$ python3 -q
>>> import numpy as np
>>> np.set_printoptions(precision=2, suppress=True, linewidth=120, floatmode="fixed")
>>> def rnd(a):
...     return np.round(a, 2) + 0
... 
>>> J = np.load("test12.npy")
>>> J
array([[-4,  0,  0,  0,  0,  0,  4,  3, -9,  0, -4,  3],
       [ 0, -7,  0,  3, -7,  3,  0,  0,  0,  2,  0,  0],
       [ 0, -1,  2,  3,  2, -2,  0,  0,  0,  7,  0,  0],
       [ 0,  9,  3,  3,  5, -6,  0,  0,  0,  0,  0,  0],
       [ 0, -3,  7,  9, -5,  1,  0,  0,  0,  4,  0,  0],
       [ 0, -4,  4,  8,  0, -3,  0,  0,  0,  7,  0,  0],
       [-2,  0,  0,  0,  0,  0,  4, -3,  2,  0, -8, -8],
       [-3,  0,  0,  0,  0,  0, -1,  3, -2,  0, -1, -6],
       [-3,  0,  0,  0,  0,  0, -6,  4, -9,  0,  0, -3],
       [ 0, -5,  2, -6, -6, -6,  0,  0,  0, -6,  0,  0],
       [-3,  0,  0,  0,  0,  0,  1,  3, -1,  0,  0, -1],
       [ 7,  0,  0,  0,  0,  0, -5, -8, -6,  0, -6, -8]])
>>> print(rnd(np.sort(np.linalg.eigvals(J).real)))
[-16.33 -12.56 -10.98  -5.38  -5.38   0.02   2.17   2.17   2.36   2.36   2.97   8.57]
>>> (J != 0).astype(int)
array([[1, 0, 0, 0, 0, 0, 1, 1, 1, 0, 1, 1],
       [0, 1, 0, 1, 1, 1, 0, 0, 0, 1, 0, 0],
       [0, 1, 1, 1, 1, 1, 0, 0, 0, 1, 0, 0],
       [0, 1, 1, 1, 1, 1, 0, 0, 0, 0, 0, 0],
       [0, 1, 1, 1, 1, 1, 0, 0, 0, 1, 0, 0],
       [0, 1, 1, 1, 0, 1, 0, 0, 0, 1, 0, 0],
       [1, 0, 0, 0, 0, 0, 1, 1, 1, 0, 1, 1],
       [1, 0, 0, 0, 0, 0, 1, 1, 1, 0, 1, 1],
       [1, 0, 0, 0, 0, 0, 1, 1, 1, 0, 0, 1],
       [0, 1, 1, 1, 1, 1, 0, 0, 0, 1, 0, 0],
       [1, 0, 0, 0, 0, 0, 1, 1, 1, 0, 0, 1],
       [1, 0, 0, 0, 0, 0, 1, 1, 1, 0, 1, 1]])
>>> J @ J
array([[  59,    0,    0,    0,    0,    0,   32,  -87,  105,    0,  -37,  -55],
       [   0,   75,  -24,  -63,   87,  -67,    0,    0,    0,  -33,    0,    0],
       [   0,   -1,   33,  -28,  -26,  -59,    0,    0,    0,  -36,    0,    0],
       [   0,  -30,   26,   42,  -67,   26,    0,    0,    0,   17,    0,    0],
       [   0,   86,   18,  -22,   81, -109,    0,    0,    0,    6,    0,    0],
       [   0,   73,   34,  -42,   34, -101,    0,    0,    0,  -43,    0,    0],
       [ -29,    0,    0,    0,    0,    0,   31,   21,   70,    0,   27,   46],
       [ -28,    0,    0,    0,    0,    0,   22,   40,   74,    0,   53,   36],
       [  18,    0,    0,    0,    0,    0,   29,    9,  106,    0,   74,   66],
       [   0,   51,  -92,  -93,   75,   65,    0,    0,    0,  -26,    0,    0],
       [  -3,    0,    0,    0,    0,    0,    0,    1,   38,    0,    7,  -24],
       [ -14,    0,    0,    0,    0,    0,   86,   34,   51,    0,   68,  197]])
